In [1]: import numpy as np

In [2]: np.set_printoptions(precision=1, suppress=True, linewidth=200)

In [3]: X = np.load("dump.npy")

In [4]: print(X)
[[-2.  1.  0.  0.  0.  0.  0.]
 [ 0. -2.  1.  0.  0.  0.  0.]
 [ 0.  0. -2.  1.  0.  0.  0.]
 [ 0.  0.  0. -2.  1.  0.  0.]
 [ 0.  0.  0.  0. -2.  1.  0.]
 [ 0.  0.  0.  0.  0. -2.  1.]
 [ 0.  0.  0.  0.  0.  0. -2.]]

In [5]: # triangular, det is the product of the diagonal

In [6]: print(np.linalg.matrix_rank(X - X[0, 0] * np.eye(7)))
6

In [7]: print([int(np.linalg.matrix_rank(np.linalg.matrix_power(X, p))) for p in range(1, 8)])
[7, 7, 7, 7, 7, 7, 7]

In [8]: print(X @ X)
[[ 4. -4.  1.  0.  0.  0.  0.]
 [ 0.  4. -4.  1.  0.  0.  0.]
 [ 0.  0.  4. -4.  1.  0.  0.]
 [ 0.  0.  0.  4. -4.  1.  0.]
 [ 0.  0.  0.  0.  4. -4.  1.]
 [ 0.  0.  0.  0.  0.  4. -4.]
 [ 0.  0.  0.  0.  0.  0.  4.]]

In [9]: feats = np.load("a.npy")

In [10]: print(feats.round(1) + 0)
[[ 1.  -3.   0.5  0.3  1.7  0.2 -0.8  0.4 -0.4  2.8 -1.1 -0.2  0.6  0.8]
 [-1.6  2.8 -1.2  0.5 -1.   0.6  1.4  0.2 -0.6 -3.6  1.  -0.8 -1.  -1.3]
 [ 3.6  3.5  0.1 -2.5 -4.3 -2.7 -0.7 -2.   3.5  0.   1.3  4.4 -0.8  1.4]
 [ 0.8  0.5 -0.1 -0.6  0.1  0.   0.   0.   0.6  0.6 -0.1  1.2  0.1  0.6]
 [ 2.7 -1.7  2.3 -1.3 -2.7 -3.1 -2.4 -2.1  2.4  3.1  0.2  1.5  0.8  1.1]
 [ 3.6 -0.4 -3.   1.3 -1.2 -0.4  0.8  0.2 -0.5 -0.7  0.5  0.3 -2.4  0.4]
 [ 4.7 -3.4 -0.2  1.  -3.5 -3.3 -1.7 -1.8  0.9  2.   0.6 -0.1 -1.4  0.7]
 [-5.5  6.6  4.3 -4.3 -1.4 -0.2 -0.6 -1.4  3.1 -1.8  0.9  2.7  3.1 -0.6]
 [ 6.4 -3.7  0.7 -0.6 -3.1 -3.8 -2.7 -2.1  2.4  4.6  0.   2.2 -0.5  2.2]
 [ 2.4 -2.5 -2.3  1.4  2.4  1.3  0.7  1.5 -1.5  1.4 -1.  -0.3 -1.1  0.9]
 [-0.3  1.5 -1.   0.4 -1.   0.1  0.8  0.  -0.2 -2.   0.7 -0.3 -0.9 -0.6]
 [-1.3  0.4 -0.3  0.7 -0.1  0.4  0.5  0.2 -0.8 -1.5  0.3 -1.3 -0.3 -0.9]
 [ 1.6  2.3 -0.9 -0.7 -2.1 -0.9  0.4 -0.6  1.2 -1.2  0.8  1.7 -1.   0.3]
 [-0.4  2.1 -0.6  0.2 -2.2 -0.7  0.6 -0.6  0.2 -2.7  1.2 -0.4 -1.  -0.9]]

In [11]: th = np.radians(28)

In [12]: r_ = np.eye(14)

In [13]: r_[6, 6] = r_[2, 2] = np.cos(th)

In [14]: r_[6, 2], r_[2, 6] = -np.sin(th), np.sin(th)

In [15]: Y = feats @ r_.T

In [16]: print(np.abs(Y - feats).max(axis=0))
[0.  0.  1.4 0.  0.  0.  2.  0.  0.  0.  0.  0.  0.  0. ]

In [17]: print(np.allclose(feats @ feats.T, Y @ Y.T))
True

In [18]: left, s, vt = np.linalg.svd(feats)

In [19]: print(s.round(1) + 0)
[18.1 15.5 10.3  5.3  0.   0.   0.   0.   0.   0.   0.   0.   0.   0. ]

In [20]: Y = left[:, :4] @ np.diag(s[:4]) @ vt[:4]

In [21]: print(round(float(np.linalg.norm(feats - Y) / np.linalg.norm(feats)), 1))
0.0

In [22]: print(np.abs(np.diag(np.linalg.qr(feats)[1])) > 1e-9)
[ True  True  True  True False False False False False False False False False False]

In [23]: print(np.unique(feats.round(6), axis=0).shape)
(14, 14)

In [24]: print(np.linalg.norm(feats, axis=1).argmax())
7

In [25]: print(round(float(np.linalg.norm(feats) ** 2 / np.linalg.norm(feats, 2) ** 2), 1))
2.1

In [26]: print(round(feats[4] @ feats[6], 1))
52.6

In [27]: mat = np.load("x.npy")

In [28]: print(mat)
[[ 0.  0.  0.  0.  0.  3. -2. -4. -5. -2. -5.]
 [ 0.  0.  0.  0.  0.  4.  1.  1.  3.  1.  1.]
 [ 0.  0.  0.  0.  0. -3.  4. -5. -3. -1.  4.]
 [ 0.  0.  0.  0.  0. -1.  0. -4. -2.  3.  5.]
 [ 0.  0.  0.  0.  0.  2. -4. -3. -2.  3.  0.]
 [ 3.  4. -3. -1.  2.  0.  0.  0.  0.  0.  0.]
 [-2.  1.  4.  0. -4.  0.  0.  0.  0.  0.  0.]
 [-4.  1. -5. -4. -3.  0.  0.  0.  0.  0.  0.]
 [-5.  3. -3. -2. -2.  0.  0.  0.  0.  0.  0.]
 [-2.  1. -1.  3.  3.  0.  0.  0.  0.  0.  0.]
 [-5.  1.  4.  5.  0.  0.  0.  0.  0.  0.  0.]]

In [29]: # symmetric, so the eigenvalues are real

In [30]: print(np.abs(np.diag(np.linalg.qr(mat)[1])) > 1e-9)
[ True  True  True  True  True  True  True  True  True  True False]

In [31]: print(np.unique(mat.round(6), axis=0).shape)
(11, 11)

In [32]: print(round(float(np.trace(np.linalg.pinv(mat) @ mat)), 1))
10.0

In [33]: print(np.round(mat @ np.linalg.pinv(mat) @ mat, 1) + 0)
[[ 0.  0.  0.  0.  0.  3. -2. -4. -5. -2. -5.]
 [ 0.  0.  0.  0.  0.  4.  1.  1.  3.  1.  1.]
 [ 0.  0.  0.  0.  0. -3.  4. -5. -3. -1.  4.]
 [ 0.  0.  0.  0.  0. -1.  0. -4. -2.  3.  5.]
 [ 0.  0.  0.  0.  0.  2. -4. -3. -2.  3.  0.]
 [ 3.  4. -3. -1.  2.  0.  0.  0.  0.  0.  0.]
 [-2.  1.  4.  0. -4.  0.  0.  0.  0.  0.  0.]
 [-4.  1. -5. -4. -3.  0.  0.  0.  0.  0.  0.]
 [-5.  3. -3. -2. -2.  0.  0.  0.  0.  0.  0.]
 [-2.  1. -1.  3.  3.  0.  0.  0.  0.  0.  0.]
 [-5.  1.  4.  5.  0.  0.  0.  0.  0.  0.  0.]]

In [34]: left, s, vt = np.linalg.svd(mat)

In [35]: print(np.argmax(s[:-1] / (s[1:] + 1e-6)) + 1)
10

In [36]: Y = left[:, :10] @ np.diag(s[:10]) @ vt[:10]

In [37]: print(round(np.linalg.norm(mat - Y) / np.linalg.norm(mat), 1))
0.0

In [38]: print(np.linalg.matrix_rank(Y))
10

In [39]: print(Y.round(1) + 0)
[[ 0.  0.  0.  0.  0.  3. -2. -4. -5. -2. -5.]
 [ 0.  0.  0.  0.  0.  4.  1.  1.  3.  1.  1.]
 [ 0.  0.  0.  0.  0. -3.  4. -5. -3. -1.  4.]
 [ 0.  0.  0.  0.  0. -1.  0. -4. -2.  3.  5.]
 [ 0.  0.  0.  0.  0.  2. -4. -3. -2.  3.  0.]
 [ 3.  4. -3. -1.  2.  0.  0.  0.  0.  0.  0.]
 [-2.  1.  4.  0. -4.  0.  0.  0.  0.  0.  0.]
 [-4.  1. -5. -4. -3.  0.  0.  0.  0.  0.  0.]
 [-5.  3. -3. -2. -2.  0.  0.  0.  0.  0.  0.]
 [-2.  1. -1.  3.  3.  0.  0.  0.  0.  0.  0.]
 [-5.  1.  4.  5.  0.  0.  0.  0.  0.  0.  0.]]

In [40]: print(np.linalg.matrix_rank(mat, rtol=0.05))
8

In [41]: vals, evecs = np.linalg.eigh(mat)

In [42]: print(vals.round(1) + 0)
[-10.9 -10.   -6.9  -4.2  -0.4   0.    0.4   4.2   6.9  10.   10.9]

In [43]: print(np.linalg.eigvalsh(mat + 4 * np.eye(11)))
[-6.9 -6.  -2.9 -0.2  3.6  4.   4.4  8.2 10.9 14.  14.9]

In [44]: print(np.round(np.linalg.eigvalsh(mat @ mat), 1) + 0)
[  0.    0.2   0.2  17.6  17.6  47.6  47.6 100.9 100.9 118.7 118.7]

In [45]: print(np.round(np.linalg.svd(mat, compute_uv=False), 1) + 0)
[10.9 10.9 10.  10.   6.9  6.9  4.2  4.2  0.4  0.4  0. ]

In [46]: print(np.round(evecs.T @ evecs, 1) + 0)
[[1. 0. 0. 0. 0. 0. 0. 0. 0. 0. 0.]
 [0. 1. 0. 0. 0. 0. 0. 0. 0. 0. 0.]
 [0. 0. 1. 0. 0. 0. 0. 0. 0. 0. 0.]
 [0. 0. 0. 1. 0. 0. 0. 0. 0. 0. 0.]
 [0. 0. 0. 0. 1. 0. 0. 0. 0. 0. 0.]
 [0. 0. 0. 0. 0. 1. 0. 0. 0. 0. 0.]
 [0. 0. 0. 0. 0. 0. 1. 0. 0. 0. 0.]
 [0. 0. 0. 0. 0. 0. 0. 1. 0. 0. 0.]
 [0. 0. 0. 0. 0. 0. 0. 0. 1. 0. 0.]
 [0. 0. 0. 0. 0. 0. 0. 0. 0. 1. 0.]
 [0. 0. 0. 0. 0. 0. 0. 0. 0. 0. 1.]]

In [47]: print((vals > 1e-8).sum(), (vals < -1e-8).sum())
5 5

In [48]: print(np.all(np.linalg.eigvalsh(mat) > 0))
False

In [49]: E = np.load("out17.npy")

In [50]: print(E)
[[ 1.   0.   0.   0.   0.   0.   0.   0.   0.   0.   0. ]
 [ 0.   1.   0.   0.   0.   0.   0.   0.   0.   0.   0. ]
 [ 0.   0.   1.   0.   0.   0.   0.   0.   0.   0.   0. ]
 [ 0.   0.   0.   0.5  0.   0.   0.   0.   0.   0.  -0.9]
 [ 0.   0.   0.   0.   1.   0.   0.   0.   0.   0.   0. ]
 [ 0.   0.   0.   0.   0.   1.   0.   0.   0.   0.   0. ]
 [ 0.   0.   0.   0.   0.   0.   1.   0.   0.   0.   0. ]
 [ 0.   0.   0.   0.   0.   0.   0.   1.   0.   0.   0. ]
 [ 0.   0.   0.   0.   0.   0.   0.   0.   1.   0.   0. ]
 [ 0.   0.   0.   0.   0.   0.   0.   0.   0.   1.   0. ]
 [ 0.   0.   0.   0.9  0.   0.   0.   0.   0.   0.   0.5]]

In [51]: rng = np.random.default_rng(1192)

In [52]: lab = rng.permutation(11)

In [53]: Y = E[:, lab] * rng.choice([-1, 1], 11)

In [54]: print(Y)
[[ 1.   0.   0.  -0.  -0.   0.  -0.  -0.   0.   0.  -0. ]
 [ 0.   0.   0.  -0.  -0.   0.  -0.  -1.   0.   0.  -0. ]
 [ 0.   1.   0.  -0.  -0.   0.  -0.  -0.   0.   0.  -0. ]
 [ 0.   0.   0.  -0.  -0.   0.5 -0.  -0.   0.   0.   0.9]
 [ 0.   0.   0.  -0.  -0.   0.  -0.  -0.   0.   1.  -0. ]
 [ 0.   0.   0.  -0.  -1.   0.  -0.  -0.   0.   0.  -0. ]
 [ 0.   0.   0.  -1.  -0.   0.  -0.  -0.   0.   0.  -0. ]
 [ 0.   0.   0.  -0.  -0.   0.  -1.  -0.   0.   0.  -0. ]
 [ 0.   0.   1.  -0.  -0.   0.  -0.  -0.   0.   0.  -0. ]
 [ 0.   0.   0.  -0.  -0.   0.  -0.  -0.   1.   0.  -0. ]
 [ 0.   0.   0.  -0.  -0.   0.9 -0.  -0.   0.   0.  -0.5]]

In [55]: left, _, vt = np.linalg.svd(E.T @ Y)

In [56]: print(np.round(left @ vt, 1) + 0)
[[ 1.  0.  0.  0.  0.  0.  0.  0.  0.  0.  0.]
 [ 0.  0.  0.  0.  0.  0.  0. -1.  0.  0.  0.]
 [ 0.  1.  0.  0.  0.  0.  0.  0.  0.  0.  0.]
 [ 0.  0.  0.  0.  0.  1.  0.  0.  0.  0.  0.]
 [ 0.  0.  0.  0.  0.  0.  0.  0.  0.  1.  0.]
 [ 0.  0.  0.  0. -1.  0.  0.  0.  0.  0.  0.]
 [ 0.  0.  0. -1.  0.  0.  0.  0.  0.  0.  0.]
 [ 0.  0.  0.  0.  0.  0. -1.  0.  0.  0.  0.]
 [ 0.  0.  1.  0.  0.  0.  0.  0.  0.  0.  0.]
 [ 0.  0.  0.  0.  0.  0.  0.  0.  1.  0.  0.]
 [ 0.  0.  0.  0.  0.  0.  0.  0.  0.  0. -1.]]
